$ ipython --no-banner

In [1]: import numpy as np

In [2]: from numpy import linalg as LA

In [3]: np.set_printoptions(suppress=True, linewidth=120)

In [4]: m1 = np.loadtxt("m.csv", delimiter=",")

In [5]: m1
Out[5]: 
array([[ 2.31, -5.75,  0.05],
       [-3.26, -2.42, -1.15],
       [ 2.38, -5.42, -0.05],
       [-1.24, -1.78, -0.04],
       [ 3.12, -6.08, -0.07],
       [ 1.85, -4.04,  2.46],
       [-1.03, -2.35,  1.03],
       [-2.34, -2.77, -0.62],
       [ 1.9 , -5.57,  1.19],
       [ 0.13, -1.57, -0.38],
       [-1.62, -5.12,  0.59],
       [-0.28, -1.95, -1.54],
       [ 3.27, -5.33,  2.7 ],
       [ 0.29, -3.83,  1.21],
       [-0.68, -1.34,  0.94],
       [ 1.85, -6.58,  0.77]])

In [6]: lab = m1[:, 2] > np.median(m1[:, 2])

In [7]: u = m1[lab].mean(axis=0) - m1[~lab].mean(axis=0)

In [8]: np.argsort(-np.abs(u).round(6), kind="stable")
Out[8]: array([2, 1, 0])

In [9]: feats = np.load("run6.npy")

In [10]: feats
Out[10]: 
array([[-1,  0,  0],
       [ 0,  2,  0],
       [ 0,  0, -1]])

In [11]: # triangular: eigenvalues sit on the diagonal

In [12]: feats @ feats
Out[12]: 
array([[1, 0, 0],
       [0, 4, 0],
       [0, 0, 1]])

In [13]: (LA.matrix_power((feats != 0) + (feats.T != 0) + np.eye(3), 3) > 0).astype(int)
Out[13]: 
array([[1, 0, 0],
       [0, 1, 0],
       [0, 0, 1]])

In [14]: (feats != 0).astype(int)
Out[14]: 
array([[1, 0, 0],
       [0, 1, 0],
       [0, 0, 1]])

In [15]: np.round(np.sort(LA.eigvals(feats).real), 2)
Out[15]: array([-1., -1.,  2.])

In [16]: vals, V = LA.eig(feats)

In [17]: np.prod(vals)
Out[17]: np.float64(2.0)

In [18]: P = np.triu(np.array([[-8, 9, -2], [2, -9, 6], [-3, -5, 5]]), 1) + np.eye(3)

In [19]: other = P @ feats @ LA.inv(P)

In [20]: np.trace(other), np.trace(feats)
Out[20]: (np.float64(0.0), np.int64(0))

In [21]: round(float(LA.det(other)), 2)
Out[21]: 2.0

In [22]: other
Out[22]: 
array([[  -1.,   27., -162.],
       [   0.,    2.,  -18.],
       [   0.,    0.,   -1.]])

In [23]: W0 = np.load("mat.npy")

In [24]: W0
Out[24]: 
array([[ 0,  6, -9],
       [ 0, -9,  3],
       [ 0,  0,  2]])

In [25]: # looks like rank 2

In [26]: LA.matrix_power(W0 - np.diag(np.diag(W0)), 3)
Out[26]: 
array([[0, 0, 0],
       [0, 0, 0],
       [0, 0, 0]])

In [27]: rk = LA.matrix_rank(W0)

In [28]: rk
Out[28]: np.int64(2)

In [29]: N = LA.svd(W0)[2][rk:].T

In [30]: N @ N.T
Out[30]: 
array([[1., 0., 0.],
       [0., 0., 0.],
       [0., 0., 0.]])

In [31]: LA.matrix_rank(W0.T @ W0), LA.matrix_rank(W0 @ W0.T)
Out[31]: (np.int64(2), np.int64(2))

In [32]: Uu, sig, VT = LA.svd(W0)

In [33]: sig.round(2)
Out[33]: array([13.69,  4.87,  0.  ])

In [34]: np.argmax(sig[:-1] / (sig[1:] + 1e-6)) + 1
Out[34]: np.int64(2)

In [35]: other = Uu[:, :2] @ np.diag(sig[:2]) @ VT[:2]

In [36]: LA.matrix_rank(other)
Out[36]: np.int64(2)

In [37]: np.round(LA.norm(W0 - other, 2), 2), sig[2]
Out[37]: (np.float64(0.0), np.float64(0.0))

In [38]: round(np.abs(W0 - other).max(), 2)
Out[38]: np.float64(0.0)

In [39]: other = W0 / LA.norm(W0, axis=1, keepdims=True)

In [40]: G = other @ other.T

In [41]: round(float(np.degrees(np.arccos(np.clip(G[1, 2], -1, 1)))), 2)
Out[41]: 71.57

In [42]: np.round(LA.norm(other, axis=1), 2)
Out[42]: array([1., 1., 1.])

In [43]: (G - 2 * np.eye(3)).round(6).argmax(axis=1)
Out[43]: array([1, 2, 1])

In [44]: np.argwhere(np.triu(np.abs(G) > 0.95, 1))
Out[44]: array([], shape=(0, 2), dtype=int64)

In [45]: t3 = np.stack([W0, 2 * W0, W0[::-1]])

In [46]: LA.matrix_rank(t3)
Out[46]: array([2, 2, 2])

In [47]: t3.sum(axis=0)
Out[47]: 
array([[  0,  18, -25],
       [  0, -36,  12],
       [  0,   6,  -3]])

In [48]: np.einsum("bij,cij->bc", t3, t3)
Out[48]: 
array([[211, 422,  54],
       [422, 844, 108],
       [ 54, 108, 211]])

In [49]: data = np.load("test10.npy")

In [50]: data
Out[50]: 
array([[0, 0, 0, 1],
       [0, 0, 1, 0],
       [0, 1, 0, 0],
       [1, 0, 0, 0]])

In [51]: rng = np.random.default_rng(790)

In [52]: other = data + rng.integers(-2, 3, (4, 1)) @ rng.integers(-2, 3, (1, 4))

In [53]: other
Out[53]: 
array([[-4,  2,  0,  3],
       [ 2, -1,  1, -1],
       [ 2,  0,  0, -1],
       [ 5, -2,  0, -2]])

In [54]: LA.matrix_rank(other - data, tol=1e-8)
Out[54]: np.int64(1)

In [55]: np.abs(other - data).sum(axis=1)
Out[55]: array([8, 4, 4, 8])

In [56]: lab = rng.integers(0, 2, 5)

In [57]: J = np.array([[2, 0, 1, 2, 2],
    ...:     [1, 1, 0, 0, 3],
    ...:     [3, 0, 3, 1, 2],
    ...:     [2, 2, 1, 1, 1],
    ...:     [1, 0, 3, 2, 2]]) * (lab[:, None] == lab)

In [58]: J
Out[58]: 
array([[2, 0, 0, 2, 0],
       [0, 1, 0, 0, 3],
       [0, 0, 3, 0, 2],
       [2, 0, 0, 1, 0],
       [0, 0, 3, 0, 2]])

In [59]: [round(float(x), 2) for x in LA.svd(J, compute_uv=False)[:3]]
Out[59]: [5.45, 3.56, 2.52]

In [60]: round(float(LA.norm(J, 2) / LA.norm(J)), 2)
Out[60]: 0.78

In [61]: other = J[0, 0] * J[1:] - np.outer(J[1:, 0], J[0])

In [62]: other
Out[62]: 
array([[ 0,  2,  0,  0,  6],
       [ 0,  0,  6,  0,  4],
       [ 0,  0,  0, -2,  0],
       [ 0,  0,  6,  0,  4]])

In [63]: LA.matrix_rank(other), LA.matrix_rank(J)
Out[63]: (np.int64(3), np.int64(4))

In [64]: J[:, 0] / J[0, 0]
Out[64]: array([1., 0., 0., 1., 0.])

In [65]: F = np.loadtxt("block15.csv", delimiter=",")

In [66]: F.round(2)
Out[66]: 
array([[0.32, 0.37, 0.32],
       [0.47, 0.12, 0.41],
       [0.14, 0.57, 0.29]])

In [67]: # row-stochastic, so 1 is an eigenvalue

In [68]: u = np.array([-1, 3, 3])

In [69]: np.round(np.array([np.convolve(row, u, "same") for row in F]), 2)
Out[69]: 
array([[ 0.58,  1.74,  2.05],
       [ 1.29,  1.35,  1.59],
       [-0.14,  1.86,  2.57]])

In [70]: np.round(np.cross(F[2, :3], F[1, :3]), 2)
Out[70]: array([ 0.2 ,  0.08, -0.25])

In [71]: np.round(np.correlate(F[2], F[1], "full"), 2)
Out[71]: array([0.06, 0.25, 0.25, 0.3 , 0.13])

In [72]: Uu, sig, VT = LA.svd(F)

In [73]: sig.round(2)
Out[73]: array([1.  , 0.41, 0.03])

In [74]: np.argmax(sig[:-1] / (sig[1:] + 1e-6)) + 1
Out[74]: np.int64(2)

In [75]: other = Uu[:, :2] @ np.diag(sig[:2]) @ VT[:2]

In [76]: LA.matrix_rank(other)
Out[76]: np.int64(2)

In [77]: round(LA.norm(F - other, 2), 2), np.round(sig[2], 2)
Out[77]: (np.float64(0.03), np.float64(0.03))

In [78]: other = F / np.sqrt((F ** 2).mean(axis=1, keepdims=True))

In [79]: LA.matrix_rank(F - F.mean(axis=1, keepdims=True))
Out[79]: np.int64(2)

In [80]: other[2].round(2)
Out[80]: array([0.38, 1.51, 0.76])

In [81]: LA.matrix_rank(other) == LA.matrix_rank(F)
Out[81]: np.True_

In [82]: np.round(LA.norm(F, axis=0), 2)
Out[82]: array([0.58, 0.69, 0.59])

In [83]: LA.norm(F, axis=1).argmax()
Out[83]: np.int64(2)

In [84]: round(LA.norm(F[0], 1), 2), round(float(LA.norm(F[0], np.inf)), 2)
Out[84]: (np.float64(1.0), 0.37)

In [85]: A = np.load("arr.npy")

In [86]: A
Out[86]: 
array([[ 0.47,  2.95,  1.17],
       [ 0.78,  2.58,  0.09],
       [-1.92, -0.87,  1.34],
       [-3.43,  0.97, -0.3 ],
       [-1.28,  2.12,  1.16],
       [-8.02,  2.21, -1.86],
       [-6.45, -1.4 ,  0.67],
       [-1.1 ,  0.23,  1.91],
       [ 5.92,  0.79,  2.14],
       [-3.65, -1.07,  0.72],
       [-1.15,  2.12, -1.34],
       [ 2.15, -1.55,  0.08],
       [-7.45, -0.53, -1.11],
       [ 1.24,  1.4 , -0.39],
       [-4.66,  1.65,  0.62],
       [ 3.29, -0.68, -0.67],
       [-1.41,  4.09, -4.04],
       [ 1.97,  0.25,  0.09],
       [ 0.02, -4.41, -1.1 ],
       [ 3.75, -1.15, -0.82],
       [-1.84,  0.36, -1.39],
       [ 1.99,  0.52, -0.95],
       [-5.97, -2.63,  1.25],
       [ 5.84, -1.85,  0.82],
       [-0.06,  1.86, -0.44],
       [ 2.56, -2.78,  0.7 ],
       [ 6.19,  1.33, -0.68]])

In [87]: cent = A[[4, 15]].astype(float)

In [88]: for _ in range(4):
    ...:     lab = LA.norm(A[:, None] - cent, axis=-1).argmin(axis=1)
    ...:     cent = np.array([A[lab == j].mean(axis=0) for j in range(2)])
    ...: 

In [89]: lab
Out[89]: array([0, 0, 0, 0, 0, 0, 0, 0, 1, 0, 0, 1, 0, 1, 0, 1, 0, 1, 1, 1, 0, 1, 0, 1, 0, 1, 1])

In [90]: np.bincount(lab)
Out[90]: array([16, 11])

In [91]: cent.round(2)
Out[91]: 
array([[-2.95,  0.92, -0.1 ],
       [ 3.17, -0.74, -0.07]])

In [92]: LA.cond(cent) > 100
Out[92]: np.False_

In [93]: np.argsort(-LA.norm(cent, axis=0).round(6), kind="stable")[:3]
Out[93]: array([0, 1, 2])

In [94]: [round(float(x), 2) for x in LA.svd(cent, compute_uv=False)[:3]]
Out[94]: [4.49, 0.2]

In [95]: round(float(LA.norm(cent, 2) / LA.norm(cent)), 2)
Out[95]: 1.0

In [96]: W1 = np.array([[1, 3, -2, 3], [3, 3, -3, 2], [2, -2, 1, -2]])

In [97]: c = np.array([1, 1, 2, 2])

In [98]: act = np.maximum(A @ W1 + c, 0)

In [99]: LA.matrix_rank(act)
Out[99]: np.int64(4)

In [100]: (act > 0).astype(int)
Out[100]: 
array([[1, 1, 0, 1],
       [1, 1, 0, 1],
       [0, 0, 1, 0],
       [0, 0, 1, 0],
       [1, 1, 0, 1],
       [0, 0, 1, 0],
       [0, 0, 1, 0],
       [1, 0, 1, 0],
       [1, 1, 0, 1],
       [0, 0, 1, 0],
       [1, 1, 0, 1],
       [0, 1, 1, 1],
       [0, 0, 1, 0],
       [1, 1, 0, 1],
       [1, 0, 1, 0],
       [1, 1, 0, 1],
       [1, 1, 0, 1],
       [1, 1, 0, 1],
       [0, 0, 1, 0],
       [0, 1, 0, 1],
       [0, 0, 1, 0],
       [1, 1, 0, 1],
       [0, 0, 1, 0],
       [1, 1, 0, 1],
       [1, 1, 0, 1],
       [0, 0, 1, 1],
       [1, 1, 0, 1]])

In [101]: cent = np.array([[0, 0, 0], [-3, 2, -4], [-2, -1, 5], [2, -4, 2]])

In [102]: W1 @ cent
Out[102]: 
array([[  1,  -4, -16],
       [  1,   1, -23],
       [  0,   3,   9]])

In [103]: other = A / np.sqrt((A ** 2).mean(axis=1, keepdims=True))

In [104]: LA.matrix_rank(other) == LA.matrix_rank(A)
Out[104]: np.True_

In [105]: np.round(LA.norm(other, axis=1), 2)
Out[105]: 
array([1.73, 1.73, 1.73, 1.73, 1.73, 1.73, 1.73, 1.73, 1.73, 1.73, 1.73, 1.73, 1.73, 1.73, 1.73, 1.73, 1.73, 1.73,
       1.73, 1.73, 1.73, 1.73, 1.73, 1.73, 1.73, 1.73, 1.73])

In [106]: arr = np.array([[0, -3, 0, 0, 0],
     ...:     [-2, 0, 0, 0, 0],
     ...:     [0, 0, 0, -3, 0],
     ...:     [0, 0, 0, 0, 0],
     ...:     [0, 0, 0, 0, 0]])

In [107]: LA.cond(W0) > 100
Out[107]: np.True_

In [108]: LA.matrix_rank(W0, rtol=0.1)
Out[108]: np.int64(2)

In [109]: np.round(LA.norm(W0, 2) / LA.norm(W0), 2)
Out[109]: np.float64(0.94)
